% ipython --no-banner

In [1]: import numpy as np

In [2]: from numpy import linalg as LA

In [3]: np.set_printoptions(precision=2, suppress=True, linewidth=160, floatmode="fixed")

In [4]: def rnd(a):
   ...:     return np.round(a, 2) + 0
   ...: 

In [5]: data = np.load("mat.npy")

In [6]: print(data)
[[-1  0  0  0  0]
 [ 0  0 -2  0  0]
 [ 0  0  0  0 -2]
 [ 0  0  0 -2  0]
 [ 0  2  0  0  0]]

In [7]: M2 = LA.inv(data)

In [8]: print(np.allclose(M2, data.T))
False

In [9]: print((np.abs(M2) > 1e-9).astype(int))
[[1 0 0 0 0]
 [0 0 0 0 1]
 [0 1 0 0 0]
 [0 0 0 1 0]
 [0 0 1 0 0]]

In [10]: print(rnd(LA.slogdet(data)[0]))
1.0

In [11]: print(rnd(LA.det(data) * LA.det(M2)))
1.0

In [12]: print(rnd(LA.inv(M2)))
[[-1.00  0.00  0.00  0.00  0.00]
 [ 0.00  0.00 -2.00  0.00  0.00]
 [ 0.00  0.00  0.00  0.00 -2.00]
 [ 0.00  0.00  0.00 -2.00  0.00]
 [ 0.00  2.00  0.00  0.00  0.00]]

In [13]: W0 = np.load("layer2.npy")

In [14]: print(rnd(W0))
[[-0.98  0.19 -0.02]
 [-0.04 -0.09  0.99]
 [ 0.19  0.98  0.10]]

In [15]: # keeps lengths

In [16]: x0 = np.array([0, -2, 2])

In [17]: y = W0 @ x0

In [18]: print(rnd(y))
[-0.42  2.18 -1.76]

In [19]: print(rnd(LA.solve(W0, W0[:, 0])))
[1.00 0.00 0.00]

In [20]: print(rnd(LA.solve(W0, y)))
[ 0.00 -2.00  2.00]

In [21]: print(rnd(np.sort(np.abs(LA.eigvals(W0)))))
[1.00 1.00 1.00]

In [22]: print(rnd(W0 @ W0))
[[ 0.95 -0.22  0.21]
 [ 0.23  0.97  0.01]
 [-0.20  0.04  0.98]]

In [23]: LA.determinant(W0)
---------------------------------------------------------------------------
AttributeError                            Traceback (most recent call last)
Cell In[23], line 1
----> 1 LA.determinant(W0)

AttributeError: module 'numpy.linalg' has no attribute 'determinant'

In [24]: hat = np.triu(np.array([[2, 2, -2], [1, 2, -2], [0, 1, -1]]), 1) + np.eye(3)

In [25]: M2 = hat @ W0 @ LA.inv(hat)

In [26]: print(rnd(LA.det(M2)))
1.0

In [27]: print(LA.matrix_rank(M2))
3
